$ ipython --no-banner

In [1]: import numpy as np

In [2]: np.set_printoptions(precision=1, suppress=True, linewidth=140, floatmode="fixed")

In [3]: A = np.loadtxt("layer7.csv", delimiter=",")

In [4]: print(A)
[[ 1.0  3.0  0.0  3.0  3.0]
 [ 0.0  4.0 -8.0 -1.0 -8.0]
 [ 0.0  6.0 -1.0 -5.0 -7.0]
 [ 0.0  1.0 -6.0  4.0 -4.0]
 [ 0.0 -8.0 -6.0 -7.0  5.0]]

In [5]: hat = np.triu(np.array([[2, 0, 2, 0, 2],
   ...:     [0, 1, 1, 0, 1],
   ...:     [0, 1, 2, 2, 1],
   ...:     [0, 2, 0, 1, 2],
   ...:     [1, 2, 0, 2, 1]]), 1) + np.eye(5)

In [6]: other = hat @ A @ np.linalg.inv(hat)

In [7]: other
Out[7]: 
array([[  1.0,  -1.0, -15.0,   9.0,  -5.0],
       [  0.0,   2.0, -17.0,  21.0, -37.0],
       [  0.0,   0.0, -19.0,  34.0, -59.0],
       [  0.0, -15.0,  -3.0,  -4.0,  32.0],
       [  0.0,  -8.0,   2.0, -11.0,  33.0]])

In [8]: np.round(np.linalg.det(other), 1)
Out[8]: np.float64(-259.0)

In [9]: np.trace(other), np.trace(A)
Out[9]: (np.float64(13.0), np.float64(13.0))

In [10]: other = np.array([[2, -2], [-1, 0], [2, 0], [1, -2], [-2, 2]])

In [11]: F = np.block([[np.zeros((5, 5)), other], [other.T, np.zeros((2, 2))]])

In [12]: F
Out[12]: 
array([[ 0.0,  0.0,  0.0,  0.0,  0.0,  2.0, -2.0],
       [ 0.0,  0.0,  0.0,  0.0,  0.0, -1.0,  0.0],
       [ 0.0,  0.0,  0.0,  0.0,  0.0,  2.0,  0.0],
       [ 0.0,  0.0,  0.0,  0.0,  0.0,  1.0, -2.0],
       [ 0.0,  0.0,  0.0,  0.0,  0.0, -2.0,  2.0],
       [ 2.0, -1.0,  2.0,  1.0, -2.0,  0.0,  0.0],
       [-2.0,  0.0,  0.0, -2.0,  2.0,  0.0,  0.0]])

In [13]: w, evecs = np.linalg.eigh(F)

In [14]: x0 = np.array([-3, 3, -1, 2, 1, 5, -2])

In [15]: (np.sign(evecs[:, -1].round(6)) == np.sign(evecs[0, -1].round(6))).astype(int)
Out[15]: array([1, 0, 1, 1, 0, 1, 0])

In [16]: print(np.round(evecs * np.abs(w) @ evecs.T, 1) + 0)
[[ 1.7 -0.4  0.8  1.3 -1.7  0.0  0.0]
 [-0.4  0.4 -0.8  0.0  0.4  0.0  0.0]
 [ 0.8 -0.8  1.5  0.0 -0.8  0.0  0.0]
 [ 1.3  0.0  0.0  1.3 -1.3  0.0  0.0]
 [-1.7  0.4 -0.8 -1.3  1.7  0.0  0.0]
 [ 0.0  0.0  0.0  0.0  0.0  3.4 -1.5]
 [ 0.0  0.0  0.0  0.0  0.0 -1.5  3.1]]

In [17]: x0 @ F @ x0
Out[17]: np.float64(-126.0)

In [18]: np.round(np.linalg.eigvalsh(F[1:, 1:]), 1) + 0
Out[18]: array([-3.9, -1.7,  0.0,  0.0,  1.7,  3.9])

In [19]: Uu, s, Vh = np.linalg.svd(F)

In [20]: s.round(1) + 0
Out[20]: array([4.8, 4.8, 1.7, 1.7, 0.0, 0.0, 0.0])

In [21]: other = Uu[:, :4] @ np.diag(s[:4]) @ Vh[:4]

In [22]: print(np.linalg.matrix_rank(F, rtol=0.05))
4

In [23]: print(round(float(np.abs(F - other).max()), 1))
0.0

In [24]: K = np.load("data.npy")

In [25]: K
Out[25]: 
array([[-4.7,  8.8,  1.1],
       [ 2.2,  7.6, -6.2],
       [-5.3, -3.4,  7.7],
       [ 0.6, -9.2,  3.8],
       [ 7.0, -3.8, -6.0],
       [-4.7, -4.5,  7.6],
       [ 2.5, -9.5,  1.8],
       [ 1.5,  8.1, -5.7],
       [ 6.5, -6.1, -4.5],
       [-3.7, -6.0,  7.1],
       [-6.5, -0.4,  7.6],
       [ 6.0, -7.3, -3.3],
       [ 5.6,  2.9, -7.8],
       [-4.7, -4.5,  7.6],
       [ 2.4,  7.3, -6.3],
       [ 7.0, -2.7, -6.6],
       [-4.7, -4.6,  7.5],
       [ 7.0, -3.4, -6.3],
       [ 1.2, -9.4,  3.2],
       [-3.0, -6.8,  6.7],
       [ 5.6, -7.8, -2.6],
       [-1.1, -8.4,  5.3],
       [ 5.6, -7.8, -2.6]])

In [26]: # rows and columns are dependent

In [27]: print(np.linalg.norm(K, axis=1).argmax())
11

In [28]: round(np.linalg.norm(K, 1), 1), round(float(np.linalg.norm(K, np.inf)), 1)
Out[28]: (np.float64(140.3), 17.1)

In [29]: round(float(np.linalg.norm(K, 2)), 1)
Out[29]: 36.6

In [30]: np.round(np.linalg.norm(K) ** 2 / np.linalg.norm(K, 2) ** 2, 1)
Out[30]: np.float64(1.7)

In [31]: m1 = np.minimum.outer(np.arange(1, 12), np.arange(1, 12)) * 3

In [32]: m1
Out[32]: 
array([[ 3,  3,  3,  3,  3,  3,  3,  3,  3,  3,  3],
       [ 3,  6,  6,  6,  6,  6,  6,  6,  6,  6,  6],
       [ 3,  6,  9,  9,  9,  9,  9,  9,  9,  9,  9],
       [ 3,  6,  9, 12, 12, 12, 12, 12, 12, 12, 12],
       [ 3,  6,  9, 12, 15, 15, 15, 15, 15, 15, 15],
       [ 3,  6,  9, 12, 15, 18, 18, 18, 18, 18, 18],
       [ 3,  6,  9, 12, 15, 18, 21, 21, 21, 21, 21],
       [ 3,  6,  9, 12, 15, 18, 21, 24, 24, 24, 24],
       [ 3,  6,  9, 12, 15, 18, 21, 24, 27, 27, 27],
       [ 3,  6,  9, 12, 15, 18, 21, 24, 27, 30, 30],
       [ 3,  6,  9, 12, 15, 18, 21, 24, 27, 30, 33]])

In [33]: round(float(np.linalg.norm(F, 2) / np.linalg.norm(F)), 1)
Out[33]: 0.7

In [34]: print(np.linalg.matrix_rank(F, rtol=0.1))
4

In [35]: np.argsort(-np.linalg.norm(F, axis=0).round(6), kind="stable")[:3]
Out[35]: array([5, 6, 0])

In [36]: M = np.load("case13.npy")

In [37]: M
Out[37]: 
array([[  4,   9,   1,   5,   3,   7,   6,  -4],
       [  4,   3,   0,   0,  -7,   6,   0,  -1],
       [ -2,   3,   2,  -1,  -5,  -5,  -5,   4],
       [ -3,   3,   7,   6,   4,  -2,   0,  -5],
       [  6,   8,  -2,  -4,   2,   7,   6,  -2],
       [  4,   5,   2,   8,  -6,  -6,  -3,   2],
       [  4,   4,  -4,   1,  -2,   5,   4,  -1],
       [  0,   0,   0,   0,   0,   0,   0,   0],
       [  0,   6,   8,  -7,  -6,  -2,  -7,   3],
       [  2,   7,  -2,   0,  -7,   0,  -1,   3],
       [ -1,   2,   4,  -3,   3,  -2,   0,  -3],
       [  2,   4,   2,  -5,   4,   2,   2,  -1],
       [  9,  -1,  -7,   3,  -5,   1,   2,   3],
       [  4,  -3,   1,  -1,   0,  -6,  -2,   1],
       [  6,  -3,  -5,   5,  -6,  -3,   0,   1],
       [  0,   7,   4,  -6,  -1,  -3,  -3,   3],
       [  9,   6,  -3,  -3,  -6,  -2,  -1,   6],
       [  7,  -1,  -1,  -3,   1,  -2,   0,   3],
       [ -2,   2,   6,  -2, -10,  -4,  -9,   4],
       [  5,  -5,  -7,   7,  -3,   3,   4,   8],
       [  2,   4,   2,  -5,   4,   2,   2,  -1],
       [  2,   8,  11,  -2,   4,   5,   0,  -4],
       [  5,  -5,  -3,   2,  -3,  -4,  -2,   4],
       [  0,   5,   5,   4,   5,   2,   2,  -3],
       [ -3,   5,   6,  -4,  -2,  -7,  -5,   1],
       [ -4,  -4,   0,   4,   2,   2,   2,   5],
       [  2,   4,  -2,   0,   4,   9,   8,   3],
       [  2,  12,   3,   4,  -2,   2,   1,   0],
       [  6,   8,  -2,  -4,   2,   7,   6,  -2],
       [ -1,   2,   0,   2,   3,   5,   6,   1],
       [  5,  -6,   1,   1,  -8,  -3,  -6,   4],
       [ -2,   8,   3,   8,   0,   4,   3,   5],
       [  5,  -5,  -3,   2,  -3,  -4,  -2,   4],
       [ -3,  -2,  -2,   7,  -1,   3,   4,   2],
       [  5,  -5,  -3,   2,  -3,  -4,  -2,   4],
       [ -4,  -4,   0,   4,   2,   2,   2,   5],
       [ -3,  -2,   2,   2,  -1,  -4,  -2,  -2],
       [ -2,   0,   2,  -1,   6,   4,   4,   4],
       [ -4,  -4,   0,   4,   2,   2,   2,   5],
       [  3,   3,   4,   5,  -3,  -7,  -5,   5],
       [ -3,   2,  11,   5,  -1,  -1,  -4,  -5],
       [  7,  -2,   3,  -4,  -4,  -1,  -4,   3]])

In [38]: # row 20 repeats row 11

In [39]: other = np.c_[M[:, :6] @ np.array([[5, -1, 0, 1, -2, 2],
    ...:     [-1, 4, -5, -1, -5, -3],
    ...:     [2, 1, 3, 5, 3, 2],
    ...:     [-5, 2, -3, -4, 5, -5],
    ...:     [5, 1, 4, -3, 1, 0],
    ...:     [3, -1, -4, -5, 4, -2]]), np.array([-3, -3, -2, -1, -1, -3, 2, -2, 0, -2, 0, -3, -3, -1, 0, -2, 0, -1, 1, 3, 1, 3, 3, 1, 1, 0, 0, 1, 2, 3, 0, 2, 0, -2, 3, 2, 3, -1, -1, -1, 0, 2])]

In [40]: other
Out[40]: 
array([[ 24,  39, -73, -64,   6, -56,  -3],
       [  0,  -5, -67,  -8,  -6, -13,  -3],
       [-44,  14,  -6,  49, -35,   6,  -2],
       [-20,  40,  12,   3,  38, -27,  -1],
       [ 69,  11, -54, -37, -48, -10,  -1],
       [-69,  34, -43,  25, -17, -31,  -3],
       [  8,   3, -63, -43, -17, -27,   2],
       [  0,   0,   0,   0,   0,   0,  -2],
       [  9,  14,  -1,  90, -55,  37,   0],
       [-36,  17, -69,   6, -52, -21,  -2],
       [ 25,  12,  31,  30, -16,  19,   0],
       [ 61,   8,   9,   6, -31,  17,  -3],
       [ -5, -20, -49, -27, -20, -10,  -3],
       [ 12, -11,  45,  46, -19,  36,  -1],
       [-41, -16, -27,  -3,  -5,  -8,   0],
       [ 17,  22,   3,  55, -66,  23,  -2],
       [ 12,   2, -46,  28, -86,  13,   0],
       [ 48, -15,  23,  22, -34,  34,  -1],
       [-52,   6, -10,  84, -24,  20,   1],
       [-25, -24, -41, -59,  38, -30,   3],
       [ 61,   8,   9,   6, -31,  17,   1],
       [ 69,  36,  -5,  20,   3,   2,   3],
       [-13, -23,  14,  16,  -3,  17,   3],
       [ 16,  36, -10, -21,  23, -29,   1],
       [-19,  26,  25,  79, -51,  25,   1],
       [-20,  -4,   8, -32,  58, -20,   0],
       [ 49,   7, -46, -69,  10, -30,   0],
       [-20,  53, -79, -15, -29, -50,   1],
       [ 69,  11, -54, -37, -48, -10,   2],
       [ 13,  11, -24, -45,  25, -28,   3],
       [-21, -31,  10,  51,   8,  31,   0],
       [-40,  49, -71, -47,  29, -70,   2],
       [-13, -23,  14,  16,  -3,  17,   0],
       [-48,   3, -33, -51,  56, -45,  -2],
       [-13, -23,  14,  16,  -3,  17,   3],
       [-20,  -4,   8, -32,  58, -20,   2],
       [-36,   4,  22,  24,  15,   2,   3],
       [ 41,   4,  17, -26,  27,  -3,  -1],
       [-20,  -4,   8, -32,  58, -20,  -1],
       [-41,  27,  -2,  44, -15,  -6,  -1],
       [-28,  32,   8,  38,  49, -13,   0],
       [ 40, -23,  19,  57, -23,  48,   2]])

In [41]: np.linalg.norm(np.linalg.qr(M)[0].T @ other, axis=0) ** 2 / ((other ** 2).sum(axis=0) + 1e-12)
Out[41]: array([1.0, 1.0, 1.0, 1.0, 1.0, 1.0, 0.1])
